>>> import numpy as np
>>> from numpy import linalg as LA
>>> np.set_printoptions(precision=2, suppress=True, linewidth=140)
>>> J = np.load("w.npy")
>>> J
array([[ 3.,  0., -6.,  2.,  4.,  0.,  4.,  4.,  2.,  0.,  4.],
       [ 0., -1.,  0.,  0.,  0.,  0.,  0.,  0.,  0.,  0.,  0.],
       [-6.,  0.,  8., -3., -6.,  0., -6., -6., -3.,  0., -6.],
       [ 2.,  0., -3.,  0.,  2.,  0.,  2.,  2.,  1.,  0.,  2.],
       [ 4.,  0., -6.,  2.,  3.,  0.,  4.,  4.,  2.,  0.,  4.],
       [ 0.,  0.,  0.,  0.,  0., -1.,  0.,  0.,  0.,  0.,  0.],
       [ 4.,  0., -6.,  2.,  4.,  0.,  3.,  4.,  2.,  0.,  4.],
       [ 4.,  0., -6.,  2.,  4.,  0.,  4.,  3.,  2.,  0.,  4.],
       [ 2.,  0., -3.,  1.,  2.,  0.,  2.,  2.,  0.,  0.,  2.],
       [ 0.,  0.,  0.,  0.,  0.,  0.,  0.,  0.,  0., -1.,  0.],
       [ 4.,  0., -6.,  2.,  4.,  0.,  4.,  4.,  2.,  0.,  3.]])
>>> [round(float(LA.det(J[:i, :i])), 2) + 0 for i in range(1, 12)]
[3.0, -3.0, 12.0, -13.0, 17.0, -17.0, 21.0, -25.0, 26.0, -26.0, 30.0]
>>> try:
...     LA.cholesky(J)
... except LA.LinAlgError as e:
...     print(e)
... 
Matrix is not positive definite
>>> print(np.all(LA.eigvalsh(J) > 0))
False
>>> LA.matrix_rank(J, rtol=0.1)
np.int64(1)
>>> [round(float(x), 2) for x in LA.svd(J, compute_uv=False)[:3]]
[30.0, 1.0, 1.0]
>>> LA.cond(J) > 100
np.False_
>>> np.abs(LA.svd(J)[2][-1])
array([0.  , 0.3 , 0.1 , 0.13, 0.8 , 0.  , 0.19, 0.18, 0.38, 0.  , 0.16])
>>> print(round(np.log10(LA.cond(J))))
1
>>> w, evecs = LA.eigh(J)
>>> x0 = np.array([1, 0, 2, 4, -1, -5, -1, 3, 3, -4, 1])
>>> x0 @ J @ x0
np.float64(-34.0)
>>> np.round(evecs * np.abs(w) @ evecs.T, 2) + 0
array([[ 4.74,  0.  , -5.61,  1.87,  3.74,  0.  ,  3.74,  3.74,  1.87,  0.  ,  3.74],
       [ 0.  ,  1.  ,  0.  ,  0.  ,  0.  ,  0.  ,  0.  ,  0.  ,  0.  ,  0.  ,  0.  ],
       [-5.61,  0.  ,  9.42, -2.81, -5.61,  0.  , -5.61, -5.61, -2.81,  0.  , -5.61],
       [ 1.87,  0.  , -2.81,  1.94,  1.87,  0.  ,  1.87,  1.87,  0.94,  0.  ,  1.87],
       [ 3.74,  0.  , -5.61,  1.87,  4.74,  0.  ,  3.74,  3.74,  1.87,  0.  ,  3.74],
       [ 0.  ,  0.  ,  0.  ,  0.  ,  0.  ,  1.  ,  0.  ,  0.  ,  0.  ,  0.  ,  0.  ],
       [ 3.74,  0.  , -5.61,  1.87,  3.74,  0.  ,  4.74,  3.74,  1.87,  0.  ,  3.74],
       [ 3.74,  0.  , -5.61,  1.87,  3.74,  0.  ,  3.74,  4.74,  1.87,  0.  ,  3.74],
       [ 1.87,  0.  , -2.81,  0.94,  1.87,  0.  ,  1.87,  1.87,  1.94,  0.  ,  1.87],
       [ 0.  ,  0.  ,  0.  ,  0.  ,  0.  ,  0.  ,  0.  ,  0.  ,  0.  ,  1.  ,  0.  ],
       [ 3.74,  0.  , -5.61,  1.87,  3.74,  0.  ,  3.74,  3.74,  1.87,  0.  ,  4.74]])
>>> evecs * np.maximum(w, 0) @ evecs.T
array([[ 3.87,  0.  , -5.81,  1.94,  3.87,  0.  ,  3.87,  3.87,  1.94,  0.  ,  3.87],
       [ 0.  ,  0.  ,  0.  ,  0.  ,  0.  ,  0.  ,  0.  ,  0.  ,  0.  ,  0.  ,  0.  ],
       [-5.81,  0.  ,  8.71, -2.9 , -5.81,  0.  , -5.81, -5.81, -2.9 ,  0.  , -5.81],
       [ 1.94,  0.  , -2.9 ,  0.97,  1.94,  0.  ,  1.94,  1.94,  0.97,  0.  ,  1.94],
       [ 3.87,  0.  , -5.81,  1.94,  3.87,  0.  ,  3.87,  3.87,  1.94,  0.  ,  3.87],
       [ 0.  ,  0.  ,  0.  ,  0.  ,  0.  ,  0.  ,  0.  ,  0.  ,  0.  ,  0.  ,  0.  ],
       [ 3.87,  0.  , -5.81,  1.94,  3.87,  0.  ,  3.87,  3.87,  1.94,  0.  ,  3.87],
       [ 3.87,  0.  , -5.81,  1.94,  3.87,  0.  ,  3.87,  3.87,  1.94,  0.  ,  3.87],
       [ 1.94,  0.  , -2.9 ,  0.97,  1.94,  0.  ,  1.94,  1.94,  0.97,  0.  ,  1.94],
       [ 0.  ,  0.  ,  0.  ,  0.  ,  0.  ,  0.  ,  0.  ,  0.  ,  0.  ,  0.  ,  0.  ],
       [ 3.87,  0.  , -5.81,  1.94,  3.87,  0.  ,  3.87,  3.87,  1.94,  0.  ,  3.87]])
>>> LA.eigvalsh(J[1:, 1:])
array([-1., -1., -1., -1., -1., -1., -1., -1., -1., 26.])
>>> np.abs(J).sum(axis=1).max(), np.abs(w).max()
(np.float64(44.0), np.float64(30.0))
>>> print(round(float(x0 @ J @ x0 / (x0 @ x0)), 2), round(float(w[0]), 2), w[-1])
-0.41 -1.0 30.0
>>> round(float(LA.det(J)), 2)
30.0
>>> np.allclose(J, J.T)
True
>>> np.round(np.abs(LA.eigvals(J)).max(), 2)
np.float64(30.0)
>>> LA.matrix_power(J, 3)
array([[ 3483.,     0., -5226.,  1742.,  3484.,     0.,  3484.,  3484.,  1742.,     0.,  3484.],
       [    0.,    -1.,     0.,     0.,     0.,     0.,     0.,     0.,     0.,     0.,     0.],
       [-5226.,     0.,  7838., -2613., -5226.,     0., -5226., -5226., -2613.,     0., -5226.],
       [ 1742.,     0., -2613.,   870.,  1742.,     0.,  1742.,  1742.,   871.,     0.,  1742.],
       [ 3484.,     0., -5226.,  1742.,  3483.,     0.,  3484.,  3484.,  1742.,     0.,  3484.],
       [    0.,     0.,     0.,     0.,     0.,    -1.,     0.,     0.,     0.,     0.,     0.],
       [ 3484.,     0., -5226.,  1742.,  3484.,     0.,  3483.,  3484.,  1742.,     0.,  3484.],
       [ 3484.,     0., -5226.,  1742.,  3484.,     0.,  3484.,  3483.,  1742.,     0.,  3484.],
       [ 1742.,     0., -2613.,   871.,  1742.,     0.,  1742.,  1742.,   870.,     0.,  1742.],
       [    0.,     0.,     0.,     0.,     0.,     0.,     0.,     0.,     0.,    -1.,     0.],
       [ 3484.,     0., -5226.,  1742.,  3484.,     0.,  3484.,  3484.,  1742.,     0.,  3483.]])
>>> np.trace(J)
np.float64(20.0)
>>> np.allclose(J @ J.T, J.T @ J)
True
>>> m1 = np.loadtxt("out15.csv", delimiter=",")
>>> m1
array([[-0.24, -0.19,  0.15,  0.35, -0.48,  0.58],
       [-0.13, -0.32,  0.12,  0.27,  0.17, -0.35],
       [ 0.05, -0.12, -0.06, -0.05,  0.23,  0.12],
       [-0.35, -0.3 , -0.11, -0.07, -0.21,  0.05],
       [ 0.35, -0.2 , -0.14, -0.15,  0.1 ,  0.05],
       [ 0.  ,  0.28, -0.35, -0.26, -0.38,  0.01],
       [-0.32, -0.23, -0.31,  0.19,  0.02, -0.28],
       [ 0.4 ,  0.24,  0.02,  0.51, -0.01, -0.17],
       [ 0.4 , -0.16,  0.01, -0.06, -0.61, -0.24],
       [-0.13, -0.26, -0.47,  0.08, -0.07, -0.3 ],
       [ 0.08, -0.04, -0.34,  0.28,  0.3 ,  0.46],
       [ 0.  ,  0.18, -0.4 ,  0.11, -0.01,  0.07],
       [-0.05,  0.42, -0.34,  0.28, -0.09, -0.05],
       [-0.45,  0.44,  0.29,  0.13, -0.05, -0.21],
       [-0.19,  0.16, -0.16, -0.47,  0.09,  0.07]])
>>> # orthonormal columns
>>> D = LA.norm(m1[:, None] - m1[None], axis=-1)
>>> D[:5, :5]
array([[0.  , 1.15, 1.01, 0.79, 1.13],
       [1.15, 0.  , 0.65, 0.72, 0.8 ],
       [1.01, 0.65, 0.  , 0.63, 0.36],
       [0.79, 0.72, 0.63, 0.  , 0.77],
       [1.13, 0.8 , 0.36, 0.77, 0.  ]])
>>> LA.norm(m1, axis=1)
array([0.9 , 0.59, 0.3 , 0.52, 0.46, 0.64, 0.6 , 0.71, 0.79, 0.64, 0.71, 0.45, 0.62, 0.74, 0.57])
>>> LA.norm(m1 - m1.mean(axis=0), axis=1)
array([0.87, 0.61, 0.39, 0.48, 0.51, 0.58, 0.5 , 0.7 , 0.78, 0.51, 0.67, 0.34, 0.52, 0.77, 0.62])
>>> D[5]
array([1.11, 1.14, 0.82, 0.76, 0.79, 0.  , 0.9 , 1.03, 0.8 , 0.8 , 1.03, 0.53, 0.63, 0.97, 0.59])
>>> D[5].round(6).argsort(kind="stable")[:4]
array([ 5, 11, 14, 12])
>>> lab = m1[:, 1] > np.median(m1[:, 1])
>>> u = m1[lab].mean(axis=0) - m1[~lab].mean(axis=0)
>>> (((m1 - m1.mean(axis=0)) @ u > 0) == lab).mean()
np.float64(1.0)
>>> u
array([ 0.02,  0.46, -0.08,  0.01,  0.09,  0.07])
>>> rng = np.random.default_rng(164181)
>>> feats = np.triu(rng.random((11, 11)) < 0.2, 1).astype(int)
>>> feats = feats + feats.T
>>> feats
array([[0, 0, 0, 0, 0, 0, 0, 0, 0, 0, 1],
       [0, 0, 0, 0, 0, 0, 0, 0, 0, 0, 1],
       [0, 0, 0, 0, 0, 1, 0, 0, 0, 0, 0],
       [0, 0, 0, 0, 0, 0, 0, 0, 0, 0, 1],
       [0, 0, 0, 0, 0, 0, 1, 0, 0, 0, 0],
       [0, 0, 1, 0, 0, 0, 0, 0, 0, 0, 0],
       [0, 0, 0, 0, 1, 0, 0, 1, 0, 0, 1],
       [0, 0, 0, 0, 0, 0, 1, 0, 0, 0, 0],
       [0, 0, 0, 0, 0, 0, 0, 0, 0, 0, 0],
       [0, 0, 0, 0, 0, 0, 0, 0, 0, 0, 0],
       [1, 1, 0, 1, 0, 0, 1, 0, 0, 0, 0]])
>>> # row 1 repeats row 0
>>> w, evecs = LA.eigh(feats)
>>> x0 = np.array([0, 0, 2, 3, 3, 0, 0, 2, 0, 3, 0])
>>> print(np.abs(feats).sum(axis=1).max(), round(np.abs(w).max(), 2))
4 2.18
>>> np.round(evecs * np.abs(w) @ evecs.T, 2) + 0
array([[0.55, 0.55, 0.  , 0.55, 0.  , 0.  , 0.3 , 0.  , 0.  , 0.  , 0.  ],
       [0.55, 0.55, 0.  , 0.55, 0.  , 0.  , 0.3 , 0.  , 0.  , 0.  , 0.  ],
       [0.  , 0.  , 1.  , 0.  , 0.  , 0.  , 0.  , 0.  , 0.  , 0.  , 0.  ],
       [0.55, 0.55, 0.  , 0.55, 0.  , 0.  , 0.3 , 0.  , 0.  , 0.  , 0.  ],
       [0.  , 0.  , 0.  , 0.  , 0.67, 0.  , 0.  , 0.67, 0.  , 0.  , 0.3 ],
       [0.  , 0.  , 0.  , 0.  , 0.  , 1.  , 0.  , 0.  , 0.  , 0.  , 0.  ],
       [0.3 , 0.3 , 0.  , 0.3 , 0.  , 0.  , 1.65, 0.  , 0.  , 0.  , 0.  ],
       [0.  , 0.  , 0.  , 0.  , 0.67, 0.  , 0.  , 0.67, 0.  , 0.  , 0.3 ],
       [0.  , 0.  , 0.  , 0.  , 0.  , 0.  , 0.  , 0.  , 0.  , 0.  , 0.  ],
       [0.  , 0.  , 0.  , 0.  , 0.  , 0.  , 0.  , 0.  , 0.  , 0.  , 0.  ],
       [0.  , 0.  , 0.  , 0.  , 0.3 , 0.  , 0.  , 0.3 , 0.  , 0.  , 1.95]])
>>> x0 @ feats @ x0
np.int64(0)
